>>> import numpy as np
>>> from numpy import linalg as LA
>>> np.set_printoptions(suppress=True, linewidth=140)
>>> data = np.array([[0, 3, -1, 0, 4],
...     [-3, 0, -2, 2, 0],
...     [1, 2, 0, -4, -3],
...     [0, -2, 4, 0, -6],
...     [-4, 0, 3, 6, 0]])
>>> # rank 4
>>> np.unique(data.round(6), axis=0).shape
(5, 5)
>>> np.allclose(data[:-1].T @ LA.lstsq(data[:-1].T, data[-1])[0], data[-1])
True
>>> np.abs(np.diag(LA.qr(data)[1])) > 1e-9
array([ True,  True,  True,  True, False])
>>> LA.lstsq(data[:-1].T, data[-1])[2]
np.int32(4)
>>> np.round(np.trace(LA.pinv(data) @ data), 2)
np.float64(4.0)
>>> vec = np.array([-1, 1, -2, -3, 2])
>>> np.round(LA.det(data), 2)
np.float64(0.0)
>>> vec @ data @ vec
np.int64(0)
>>> np.round(LA.eigvals(data).real, 2) + 0
array([0., 0., 0., 0., 0.])
>>> q = LA.solve(np.eye(5) - data, np.eye(5) + data)
>>> np.round(q @ q.T, 2) + 0
array([[1., 0., 0., 0., 0.],
       [0., 1., 0., 0., 0.],
       [0., 0., 1., 0., 0.],
       [0., 0., 0., 1., 0.],
       [0., 0., 0., 0., 1.]])
>>> round(float(LA.det(q)), 2)
1.0
>>> LA.matrix_rank(data, rtol=0.1)
np.int64(4)
>>> m1 = np.load("out1.npy")
>>> m1
array([[-17.44,  -0.2 ,  19.18, -20.29],
       [-20.36,   0.88,  19.84, -20.65],
       [-20.72,  -1.89,  20.95, -21.63],
       [-21.39,   1.17,  19.52, -20.19],
       [-20.03,   0.53,  19.55, -17.21],
       [-19.  ,   0.09,  20.6 , -20.95],
       [-20.24,  -1.03,  20.27, -20.67],
       [-20.04,  -0.04,  20.2 , -21.04],
       [-18.86,   0.31,  20.54, -19.84],
       [-19.98,  -0.48,  20.09, -19.79],
       [-20.18,   0.08,  20.98, -18.62],
       [-19.51,  -0.54,  20.34, -19.58],
       [-20.  ,  -0.83,  19.36, -18.73],
       [-19.82,  -1.15,  18.94, -20.85],
       [-19.81,  -0.81,  18.88, -20.5 ],
       [-18.79,   0.21,  18.39, -19.48],
       [-21.01,   1.09,  20.27, -20.89],
       [-19.7 ,   0.98,  18.85, -22.56],
       [-20.37,   0.24,  20.77, -21.62],
       [-19.73,   0.44,  22.39, -19.77],
       [-19.43,  -2.11,  19.23, -20.56]])
>>> Xs = (m1 - m1.mean(axis=0)) / m1.std(axis=0)
>>> np.round(Xs.std(axis=0), 2)
array([1., 1., 1., 1.])
>>> np.argwhere(np.abs(Xs) > 2)
array([[ 0,  0],
       [ 4,  3],
       [17,  3],
       [19,  2],
       [20,  1]])
>>> coef = LA.lstsq(np.delete(Xs, 0, axis=1), Xs[:, 0])[0]
>>> round(float(1 - np.var(Xs[:, 0] - np.delete(Xs, 0, axis=1) @ coef)), 2)
0.09
>>> np.abs(coef).argmax()
np.int64(1)
>>> left, sv = LA.svd(m1)
Traceback (most recent call last):
  File "<python-input-26>", line 1, in <module>
    left, sv = LA.svd(m1)
    ^^^^^^^^
ValueError: too many values to unpack (expected 2)
>>> left, sv, Vh = LA.svd(m1, full_matrices=False)
>>> np.round(left.T @ m1 @ Vh.T, 2) + 0
array([[158.95,   0.  ,   0.  ,   0.  ],
       [  0.  ,   4.98,   0.  ,   0.  ],
       [  0.  ,   0.  ,   4.04,   0.  ],
       [  0.  ,   0.  ,   0.  ,   3.38]])
>>> round(np.sqrt((sv ** 2).sum()), 2), np.round(LA.norm(m1), 2)
(np.float64(159.11), np.float64(159.11))
>>> np.round(np.abs(Vh[0]), 2) + 0
array([0.57, 0.  , 0.58, 0.58])
>>> np.round(sv / sv[0], 2)
array([1.  , 0.03, 0.03, 0.02])
>>> K = np.loadtxt("arr.csv", delimiter=",")
>>> K
array([[2., 1., 0., 0., 1., 2.],
       [0., 2., 2., 2., 1., 1.],
       [0., 1., 1., 2., 2., 0.]])
>>> W1 = np.array([[0, 5, -5, -1, -4],
...     [1, -3, 2, 1, 2],
...     [5, -4, -1, -5, 4],
...     [1, -1, -4, -5, -5],
...     [3, 0, 3, -4, 4],
...     [5, -1, -4, -5, 5]])
>>> coef = np.array([1, -1, 3, -3, -3])
>>> hid = np.maximum(K @ W1 + coef, 0)
>>> hid
array([[15.,  4.,  0.,  0.,  5.],
       [23.,  0.,  0.,  0.,  8.],
       [15.,  0.,  2.,  0.,  1.]])
>>> np.round((hid > 0).mean(axis=0), 2)
array([1.  , 0.33, 0.33, 0.  , 1.  ])
>>> LA.matrix_rank(hid)
np.int64(3)
>>> cent = np.array([[-3, 0, 3], [-1, -1, 2], [0, 3, -3], [-2, -1, -1], [2, -2, -1]])
>>> W1 @ cent
array([[-11, -11,  30],
       [  2,   4, -12],
       [  7,  -2,  11],
       [ -2,   4,  23],
       [  7,   5,   0],
       [  6, -16,  25]])
>>> hid @ cent
array([[-39., -14.,  48.],
       [-53., -16.,  61.],
       [-43.,   4.,  38.]])
>>> out = np.array([[2, 1, 2], [1, 0, 2], [2, 2, 0], [1, 0, 1], [0, 2, 2], [1, 0, 1]])
>>> LA.matrix_rank(K @ out)
np.int64(3)
>>> np.einsum("ik,kj->ji", K, out)
array([[ 7.,  9.,  5.],
       [ 4.,  6.,  6.],
       [10.,  9.,  8.]])
>>> LA.matrix_rank(np.vstack([K, out.T]))
np.int64(6)
>>> np.einsum("ik,kj->ij", K, out)
array([[ 7.,  4., 10.],
       [ 9.,  6.,  9.],
       [ 5.,  6.,  8.]])
>>> vec = np.array([2, -1, 0, 1, -2, -2])
>>> a = np.maximum(K @ vec, 0)
>>> K.T @ a
array([0., 0., 0., 0., 0., 0.])
>>> K.ravel(order="F")
array([2., 0., 0., 1., 2., 1., 0., 2., 1., 0., 2., 2., 1., 1., 2., 2., 1., 0.])
>>> K.reshape(2, -1)
array([[2., 1., 0., 0., 1., 2., 0., 2., 2.],
       [2., 1., 1., 0., 1., 1., 2., 2., 0.]])
>>> t3 = K.reshape(3, 2, -1)
>>> t3.transpose(1, 0, 2)
array([[[2., 1., 0.],
        [0., 2., 2.],
        [0., 1., 1.]],

       [[0., 1., 2.],
        [2., 1., 1.],
        [2., 2., 0.]]])
>>> t3.shape
(3, 2, 3)
>>> np.swapaxes(t3, 1, 2)[1]
array([[0., 2.],
       [2., 1.],
       [2., 1.]])
>>> t3[:, 0]
array([[2., 1., 0.],
       [0., 2., 2.],
       [0., 1., 1.]])
>>> t3 = np.stack([K, -2 * K, K[::-1]])
>>> np.round(LA.norm(t3, axis=(1, 2)), 2)
array([ 5.83, 11.66,  5.83])
>>> t3.sum(axis=0)
array([[-2.,  0.,  1.,  2.,  1., -2.],
       [ 0.,  0.,  0.,  0.,  0.,  0.],
       [ 2.,  0., -1., -2., -1.,  2.]])
>>> LA.matrix_rank(t3)
array([3, 3, 3])
>>> (t3 @ K.T).shape
(3, 3, 3)
>>> arr = np.array([[2, -1, -3, 3, -2, -2],
...     [-1, 2, -1, -3, 3, -2],
...     [-3, -1, 2, -1, -3, 3],
...     [3, -3, -1, 2, -1, -3],
...     [-2, 3, -3, -1, 2, -1],
...     [-2, -2, 3, -3, -1, 2]])
>>> w, evecs = LA.eigh(arr)
>>> vec = np.array([7, 0, 0, 0, 0, 6])
>>> np.abs(arr).sum(axis=1).max(), round(np.abs(w).max(), 2)
(np.int64(13), np.float64(9.56))
>>> out = LA.inv(arr)
>>> np.round(LA.det(arr) * out, 2)
array([[ 136.,   39.,  -96., -132.,  -96.,   73.],
       [  39.,  108.,   63.,  -63., -108.,  -96.],
       [ -96.,   63.,  108.,   63.,  -63., -132.],
       [-132.,  -63.,   63.,  108.,   63.,  -96.],
       [ -96., -108.,  -63.,   63.,  108.,   39.],
       [  73.,  -96., -132.,  -96.,   39.,  136.]])
>>> round(LA.slogdet(arr)[0], 2)
np.float64(1.0)
>>> out.round(2)
array([[ 0.8 ,  0.23, -0.56, -0.77, -0.56,  0.43],
       [ 0.23,  0.63,  0.37, -0.37, -0.63, -0.56],
       [-0.56,  0.37,  0.63,  0.37, -0.37, -0.77],
       [-0.77, -0.37,  0.37,  0.63,  0.37, -0.56],
       [-0.56, -0.63, -0.37,  0.37,  0.63,  0.23],
       [ 0.43, -0.56, -0.77, -0.56,  0.23,  0.8 ]])
>>> q, evecs = LA.qr(arr[:, :3])[0], LA.qr(arr[:, 3:])[0]
>>> sv = LA.svd(q.T @ evecs, compute_uv=False)
>>> sv.round(2)
array([1.  , 0.97, 0.31])
>>> (sv > 0.9).sum()
np.int64(2)
>>> round(float(LA.norm(q @ q.T - evecs @ evecs.T, 2)), 2)
0.95
>>> X = np.array([[-1, 0, 1, 2, 3, 4],
...     [5, 6, 7, 8, 9, 10],
...     [11, 12, 13, 14, 15, 16],
...     [17, 18, 19, 20, 21, 22],
...     [23, 24, 25, 26, 27, 28]])
>>> np.round(X @ LA.pinv(X) @ X, 2) + 0
array([[-1.,  0.,  1.,  2.,  3.,  4.],
       [ 5.,  6.,  7.,  8.,  9., 10.],
       [11., 12., 13., 14., 15., 16.],
       [17., 18., 19., 20., 21., 22.],
       [23., 24., 25., 26., 27., 28.]])
>>> LA.lstsq(X[:-1].T, X[-1])[2]
np.int32(2)
>>> try:
...     LA.inv(X)
... except LA.LinAlgError as e:
...     print(repr(e))
... 
LinAlgError('Last 2 dimensions of the array must be square')
>>> np.unique(X.round(6), axis=0).shape
(5, 6)
>>> np.abs(np.diag(LA.qr(X)[1])) > 1e-9
array([ True,  True, False, False, False])
>>> left, sv, Vh = LA.svd(X, full_matrices=False)
>>> (sv > 1e-8).sum()
np.int64(2)
>>> np.abs(left[:, 0]).round(6).argmax()
np.int64(4)
>>> r0 = np.array([0, 0, -2])
>>> np.correlate(X[4], X[0], "full")
array([ 92, 165, 218, 250, 260, 247, 140,  58,   2, -27, -28])
>>> np.convolve(X[4], r0)
array([  0,   0, -46, -48, -50, -52, -54, -56])
>>> np.polyval(r0, X[4])
array([-2, -2, -2, -2, -2, -2])
>>> r0, v = X[3], X[4]
>>> r0 @ r0
np.int64(2299)
>>> pr = (r0 @ v) / (r0 @ r0) * r0
>>> np.round(v - pr, 2)
array([ 0.81,  0.5 ,  0.2 , -0.11, -0.41, -0.72])
>>> np.round((v - pr) @ r0, 2)
np.float64(0.0)
>>> pr.round(2)
array([22.19, 23.5 , 24.8 , 26.11, 27.41, 28.72])
>>> np.outer(r0, v)
array([[391, 408, 425, 442, 459, 476],
       [414, 432, 450, 468, 486, 504],
       [437, 456, 475, 494, 513, 532],
       [460, 480, 500, 520, 540, 560],
       [483, 504, 525, 546, 567, 588],
       [506, 528, 550, 572, 594, 616]])
>>> LA.matrix_rank(np.outer(r0, v))
np.int64(1)
>>> vec = np.array([-5, 4, 4, 5])
>>> target = m1 @ vec
>>> np.round(LA.lstsq(m1, target)[0], 2)
array([-5.,  4.,  4.,  5.])
>>> rng = np.random.default_rng(622269)
>>> target = target + 0.1 * rng.normal(size=21)
>>> target.round(2)
array([61.59, 81.53, 71.63, 88.6 , 94.43, 73.02, 74.66, 75.66, 78.48, 79.41, 92.24, 78.86, 80.44, 65.95, 68.81, 70.92, 85.96, 65.  , 77.78,
       91.21, 62.92])
>>> coef, *_ = LA.lstsq(m1, target)
>>> [round(float(LA.norm(LA.solve(m1.T @ m1 + lam * np.eye(4), m1.T @ target))), 2) for lam in (0, 1, 10, 100)]
[9.07, 8.72, 6.57, 2.8]
>>> np.round(m1.T @ (target - m1 @ coef), 2) + 0
array([0., 0., 0., 0.])
>>> feats = np.load("dump.npy")
>>> feats
array([[  9.61,  -1.22,  10.54,   0.74, -19.95],
       [  9.45,  -0.6 ,   9.74,  -1.26, -19.97],
       [  9.46,  -0.03,  10.38,  -0.88, -20.12],
       [  9.69,   0.25,   9.87,   0.58, -20.45],
       [ 10.64,  -0.03,   9.92,   0.03, -20.01],
       [  9.28,  -0.88,   9.72,   0.39, -18.12],
       [ 12.05,  -0.57,   9.71,  -0.39, -21.7 ],
       [  9.81,   1.74,   9.6 ,  -2.26, -19.57],
       [  9.3 ,  -0.49,  11.52,  -0.07, -19.99],
       [ 12.09,  -0.79,  10.81,   1.15, -19.56],
       [ 10.95,  -0.06,  10.22,   0.45, -19.73],
       [ 10.53,   0.62,  11.23,   0.97, -20.88],
       [  9.64,  -0.18,   8.87,   0.89, -18.97],
       [ 10.7 ,  -1.03,  10.69,  -0.35, -19.33],
       [ 10.64,  -0.76,  10.23,  -0.5 , -19.76],
       [  9.63,   1.99,  10.37,   0.38, -19.22],
       [  8.45,   0.47,   9.45,   0.14, -19.86],
       [ 11.81,   0.91,   9.97,   0.02, -21.21],
       [  9.48,   1.15,  10.37,  -0.36, -22.34],
       [  8.78,   0.73,   8.97,   0.65, -20.14],
       [ 10.52,   1.01,  11.17,  -0.93, -19.08],
       [  9.34,   1.6 ,   8.74,  -0.25, -19.69],
       [  9.88,   0.37,  10.46,  -0.2 , -20.56],
       [  9.83,   1.74,  11.4 ,   0.97, -20.03],
       [ 10.85,  -0.31,  11.1 ,   0.52, -19.48],
       [ 10.22,   0.58,   9.47,   1.07, -20.33],
       [  8.64,  -0.18,  11.34,  -0.66, -18.99]])
>>> q, Rm = LA.qr(feats)
>>> Rm.round(2)
array([[-52.43,  -1.07, -52.92,  -0.21, 103.4 ],
       [  0.  ,   4.68,   0.58,  -0.47,  -3.01],
       [  0.  ,   0.  ,  -5.75,   0.3 ,   5.76],
       [  0.  ,   0.  ,   0.  ,  -4.05,  -0.52],
       [  0.  ,   0.  ,   0.  ,   0.  ,  -6.93]])
>>> np.round(np.abs(np.diag(Rm)), 2)
array([52.43,  4.68,  5.75,  4.05,  6.93])
>>> out = np.array([[-1, -3], [3, -2], [2, -1]])
>>> J = np.tile(out, (2, 3))
>>> J
array([[-1, -3, -1, -3, -1, -3],
       [ 3, -2,  3, -2,  3, -2],
       [ 2, -1,  2, -1,  2, -1],
       [-1, -3, -1, -3, -1, -3],
       [ 3, -2,  3, -2,  3, -2],
       [ 2, -1,  2, -1,  2, -1]])
>>> gram = J.T @ J
>>> np.trace(gram), (J ** 2).sum()
(np.int64(168), np.int64(168))
>>> gram
array([[ 28, -10,  28, -10,  28, -10],
       [-10,  28, -10,  28, -10,  28],
       [ 28, -10,  28, -10,  28, -10],
       [-10,  28, -10,  28, -10,  28],
       [ 28, -10,  28, -10,  28, -10],
       [-10,  28, -10,  28, -10,  28]])
>>> np.diag(gram)
array([28, 28, 28, 28, 28, 28])
>>> np.allclose(gram, gram.T)
True
>>> np.round(LA.eigvalsh(gram)[::-1], 2) + 0
array([114.,  54.,   0.,   0.,   0.,   0.])
>>> LA.matrix_rank(gram)
np.int64(2)
>>> A = np.array([[3, -4, -3, -5, -2],
...     [-2, -4, -3, 4, -3],
...     [-5, 1, -3, -1, 5],
...     [-4, 5, 0, 1, 4],
...     [4, -3, -1, 5, -2]])
>>> A[-1] = A[0] + 4 * A[1]
>>> A
array([[  3,  -4,  -3,  -5,  -2],
       [ -2,  -4,  -3,   4,  -3],
       [ -5,   1,  -3,  -1,   5],
       [ -4,   5,   0,   1,   4],
       [ -5, -20, -15,  11, -14]])
>>> # rank 4
>>> left, sv, Vh = LA.svd(A)
>>> evecs = Vh[:(sv > 1e-8).sum()]
>>> vec = A[3] + 2 * A[1] + rng.integers(2) * np.eye(5)[0]
>>> vec
array([-8., -3., -6.,  9., -2.])
>>> round(float(LA.norm(vec - evecs.T @ evecs @ vec)), 2)
0.0
>>> LA.matrix_rank(np.vstack([A, vec]))
np.int64(4)
>>> np.round(evecs.T @ evecs, 2)
array([[ 0.58, -0.05,  0.29, -0.27, -0.3 ],
       [-0.05,  0.99,  0.03, -0.03, -0.03],
       [ 0.29,  0.03,  0.81,  0.18,  0.2 ],
       [-0.27, -0.03,  0.18,  0.83, -0.19],
       [-0.3 , -0.03,  0.2 , -0.19,  0.79]])
>>> np.round(np.diag(evecs.T @ evecs), 2)
array([0.58, 0.99, 0.81, 0.83, 0.79])
>>> labels = m1[:, 1] > np.median(m1[:, 1])
>>> r0 = m1[labels].mean(axis=0) - m1[~labels].mean(axis=0)
>>> labels.astype(int)
array([0, 1, 0, 1, 1, 1, 0, 0, 1, 0, 0, 0, 0, 0, 0, 1, 1, 1, 1, 1, 0])
>>> LA.matrix_rank(A, rtol=0.1)
np.int64(3)
>>> round(LA.norm(A, 2) / LA.norm(A), 2)
np.float64(0.93)
